In [1]: import numpy as np

In [2]: np.set_printoptions(suppress=True, linewidth=120)

In [3]: W0 = np.load("sample13.npy")

In [4]: print(W0)
[[ 2  0 -1  1 -2 -2 -3 -4 -3 -1]
 [ 0  4 -4  1  1  0  0  1 -4  0]
 [-1 -4  6  0  1 -3  1 -2 -1  5]
 [ 1  1  0  0  0 -6  5  0 -5  2]
 [-2  1  1  0 -4  0 -2  6  0  4]
 [-2  0 -3 -6  0 -4  2 -1  4  3]
 [-3  0  1  5 -2  2 -2 -2 -5 -4]
 [-4  1 -2  0  6 -1 -2  4 -1  1]
 [-3 -4 -1 -5  0  4 -5 -1 -6 -2]
 [-1  0  5  2  4  3 -4  1 -2  4]]

In [5]: ev, V = np.linalg.eigh(W0)

In [6]: print(np.round(V @ np.diag(ev) @ V.T, 2) + 0)
[[ 2.  0. -1.  1. -2. -2. -3. -4. -3. -1.]
 [ 0.  4. -4.  1.  1.  0.  0.  1. -4.  0.]
 [-1. -4.  6.  0.  1. -3.  1. -2. -1.  5.]
 [ 1.  1.  0.  0.  0. -6.  5.  0. -5.  2.]
 [-2.  1.  1.  0. -4.  0. -2.  6.  0.  4.]
 [-2.  0. -3. -6.  0. -4.  2. -1.  4.  3.]
 [-3.  0.  1.  5. -2.  2. -2. -2. -5. -4.]
 [-4.  1. -2.  0.  6. -1. -2.  4. -1.  1.]
 [-3. -4. -1. -5.  0.  4. -5. -1. -6. -2.]
 [-1.  0.  5.  2.  4.  3. -4.  1. -2.  4.]]

In [7]: print(np.round(V.T @ W0 @ V, 2) + 0)
[[-15.09   0.     0.     0.     0.     0.     0.     0.     0.     0.  ]
 [  0.   -10.28   0.     0.     0.     0.     0.     0.     0.     0.  ]
 [  0.     0.    -7.93   0.     0.     0.     0.     0.     0.     0.  ]
 [  0.     0.     0.    -4.62   0.     0.     0.     0.     0.     0.  ]
 [  0.     0.     0.     0.    -0.75   0.     0.     0.     0.     0.  ]
 [  0.     0.     0.     0.     0.     2.78   0.     0.     0.     0.  ]
 [  0.     0.     0.     0.     0.     0.     5.24   0.     0.     0.  ]
 [  0.     0.     0.     0.     0.     0.     0.    10.55   0.     0.  ]
 [  0.     0.     0.     0.     0.     0.     0.     0.    11.52   0.  ]
 [  0.     0.     0.     0.     0.     0.     0.     0.     0.    12.59]]

In [8]: print((ev > 1e-8).sum(), (ev < -1e-8).sum())
5 5

In [9]: print(np.round(ev.sum(), 2), np.trace(W0))
4.0 4

In [10]: print(ev.round(2))
[-15.09 -10.28  -7.93  -4.62  -0.75   2.78   5.24  10.55  11.52  12.59]

In [11]: print(np.round(np.linalg.svd(W0, compute_uv=False), 2))
[15.09 12.59 11.52 10.55 10.28  7.93  5.24  4.62  2.78  0.75]

In [12]: print(np.round(V.T @ V, 2) + 0)
[[1. 0. 0. 0. 0. 0. 0. 0. 0. 0.]
 [0. 1. 0. 0. 0. 0. 0. 0. 0. 0.]
 [0. 0. 1. 0. 0. 0. 0. 0. 0. 0.]
 [0. 0. 0. 1. 0. 0. 0. 0. 0. 0.]
 [0. 0. 0. 0. 1. 0. 0. 0. 0. 0.]
 [0. 0. 0. 0. 0. 1. 0. 0. 0. 0.]
 [0. 0. 0. 0. 0. 0. 1. 0. 0. 0.]
 [0. 0. 0. 0. 0. 0. 0. 1. 0. 0.]
 [0. 0. 0. 0. 0. 0. 0. 0. 1. 0.]
 [0. 0. 0. 0. 0. 0. 0. 0. 0. 1.]]

In [13]: print(np.round(np.linalg.eigvalsh(W0 + 4 * np.eye(10)), 2))
[-11.09  -6.28  -3.93  -0.62   3.25   6.78   9.24  14.55  15.52  16.59]

In [14]: w1 = np.array([[9, -4, 0, 4, 5, 8],
    ...:     [5, -6, -5, 1, 3, -8],
    ...:     [4, -2, 9, 6, -2, 2],
    ...:     [9, -5, -3, -1, 1, 0],
    ...:     [9, 1, 4, 6, 7, -7],
    ...:     [-6, 0, 9, -9, 8, 6],
    ...:     [-4, 0, 7, -7, 6, 8],
    ...:     [5, 4, 9, -2, 1, -2],
    ...:     [5, -5, -7, 3, 8, 9],
    ...:     [1, 1, -4, -1, -6, 2]])

In [15]: coef = np.array([3, 1, 3, 2, 0, 1])

In [16]: H = np.maximum(W0 @ w1 + coef, 0)

In [17]: print(H)
[[ 0  0  0 30  0  0]
 [10  5  0  0  0  0]
 [11 20 30 52  0 25]
 [10 18  6  9  0  0]
 [ 0 25 15  0  0  0]
 [ 0 24  0 15  0 15]
 [ 0  0 26  0  0  0]
 [48 43 20 22  0  0]
 [ 0 88 71  0  0  0]
 [65  7 64 39  0  0]]

In [18]: print(np.linalg.matrix_rank(H))
5

In [19]: print((H > 0).astype(int))
[[0 0 0 1 0 0]
 [1 1 0 0 0 0]
 [1 1 1 1 0 1]
 [1 1 1 1 0 0]
 [0 1 1 0 0 0]
 [0 1 0 1 0 1]
 [0 0 1 0 0 0]
 [1 1 1 1 0 0]
 [0 1 1 0 0 0]
 [1 1 1 1 0 0]]

In [20]: print((H > 0).mean(axis=0))
[0.5 0.8 0.7 0.6 0.  0.2]

In [21]: cent = np.array([[3, -2], [2, -1], [2, 2], [-1, 1], [-2, -2], [-1, -3]])

In [22]: print(w1 @ cent)
[[ -3 -44]
 [ -6   5]
 [ 22  16]
 [ 10 -22]
 [ 24   2]
 [-13 -13]
 [-11 -21]
 [ 43   6]
 [-37 -59]
 [  8  -6]]
